$ python3 -q
>>> import numpy as np
>>> from numpy import linalg as LA
>>> np.set_printoptions(suppress=True, linewidth=160)
>>> def rnd(a):
...     return np.round(a, 2) + 0
... 
>>> m1 = np.array([[-2, -1, 0, 0], [-3, 0, 0, 0], [0, 0, -2, -1], [0, 0, -3, 0]])
>>> f = np.array([-3, 0, 3])
>>> np.polyval(f, m1[3])
array([  3,   3, -24,   3])
>>> np.correlate(m1[3], m1[1], "full")
array([0, 0, 0, 0, 0, 9, 0])
>>> np.convolve(m1[3], f)
array([ 0,  0,  9,  0, -9,  0])
>>> E = np.load("block7.npy")
>>> E
array([[ 3,  2, -3,  2,  1,  0, -2, -3],
       [ 0, -2,  0,  3, -2, -2,  1,  2],
       [ 0,  0,  2,  2, -3, -2,  2, -1],
       [ 0,  0,  0,  3, -2,  2,  3, -1],
       [ 0,  0,  0,  0,  1, -1,  3, -1],
       [ 0,  0,  0,  0,  0,  0, -3, -3],
       [ 0,  0,  0,  0,  0,  0,  2,  0],
       [ 0,  0,  0,  0,  0,  0,  0, -1]])
>>> r = LA.matrix_rank(E)
>>> r
np.int64(7)
>>> N = LA.svd(E)[2][r:].T
>>> rnd(N[:, 0] / N[np.abs(N[:, 0]).round(6).argmax(), 0])
array([ 1.  , -0.57,  0.71,  0.  ,  0.29,  0.29,  0.  ,  0.  ])
>>> [int(LA.matrix_rank(E[:i])) for i in range(1, len(E) + 1)]
[1, 2, 3, 4, 5, 6, 7, 7]
>>> [int(LA.matrix_rank(np.delete(E, i, axis=0))) for i in range(8)]
[6, 6, 6, 6, 6, 7, 7, 7]
>>> LA.matrix_rank(E.T @ E), LA.matrix_rank(E @ E.T)
(np.int64(7), np.int64(7))
>>> rnd(E @ N)
array([[0.],
       [0.],
       [0.],
       [0.],
       [0.],
       [0.],
       [0.],
       [0.]])
>>> np.argsort(-LA.norm(E, axis=0).round(6), kind="stable")[:3]
array([6, 3, 7])
>>> rnd(LA.norm(E, 2) / LA.norm(E))
np.float64(0.66)
>>> LA.matrix_rank(E, rtol=0.1)
np.int64(6)
>>> U, sigma, Vt = LA.svd(E, full_matrices=False)
>>> U.shape, sigma.shape, Vt.shape
((8, 8), (8,), (8, 8))
>>> rnd(sigma)
array([8.15, 6.4 , 4.47, 3.68, 3.2 , 1.64, 0.28, 0.  ])
>>> np.allclose(U * sigma @ Vt, E)
True
>>> rnd(np.sqrt((sigma ** 2).sum())), rnd(LA.norm(E))
(np.float64(12.41), np.float64(12.41))
>>> rnd(np.abs(Vt[0]))
array([0.18, 0.23, 0.29, 0.31, 0.42, 0.16, 0.67, 0.3 ])
>>> rnd(np.cumsum(sigma ** 2) / np.sum(sigma ** 2))
array([0.43, 0.7 , 0.83, 0.92, 0.98, 1.  , 1.  , 1.  ])
>>> M = np.loadtxt("case16.csv", delimiter=",")
>>> M
array([[ 1., -1., -1.,  1., -1.,  1.,  1., -1.],
       [ 1., -1., -1.,  1.,  1., -1., -1.,  1.],
       [ 1., -1.,  1., -1., -1.,  1., -1.,  1.]])
>>> M[2] @ M[0]
np.float64(0.0)
>>> rnd(LA.norm(M, 2))
np.float64(2.83)
>>> rnd(LA.norm(M[2], 1)), rnd(LA.norm(M[2], np.inf))
(np.float64(8.0), np.float64(1.0))
>>> rnd(LA.norm(M, axis=0))
array([1.73, 1.73, 1.73, 1.73, 1.73, 1.73, 1.73, 1.73])
>>> rnd(LA.norm(M, axis=1))
array([2.83, 2.83, 2.83])
>>> U, sigma, Vt = LA.svd(M, full_matrices=False)
>>> rnd(Vt @ Vt.T)
array([[1., 0., 0.],
       [0., 1., 0.],
       [0., 0., 1.]])
>>> rnd(U.T @ M @ Vt.T)
array([[2.83, 0.  , 0.  ],
       [0.  , 2.83, 0.  ],
       [0.  , 0.  , 2.83]])
>>> rnd(np.sqrt((sigma ** 2).sum())), rnd(LA.norm(M))
(np.float64(4.9), np.float64(4.9))
>>> rnd(U.T @ U)
array([[1., 0., 0.],
       [0., 1., 0.],
       [0., 0., 1.]])
>>> rnd(sigma / sigma[0])
array([1., 1., 1.])
>>> rnd(np.cumsum(sigma ** 2) / np.sum(sigma ** 2))
array([0.33, 0.67, 1.  ])
>>> A2 = M / np.sqrt((M ** 2).mean(axis=1, keepdims=True))
>>> A2[2]
array([ 1., -1.,  1., -1., -1.,  1., -1.,  1.])
>>> M - M.mean(axis=1, keepdims=True)
array([[ 1., -1., -1.,  1., -1.,  1.,  1., -1.],
       [ 1., -1., -1.,  1.,  1., -1., -1.,  1.],
       [ 1., -1.,  1., -1., -1.,  1., -1.,  1.]])
>>> LA.matrix_rank(A2) == LA.matrix_rank(M)
np.True_
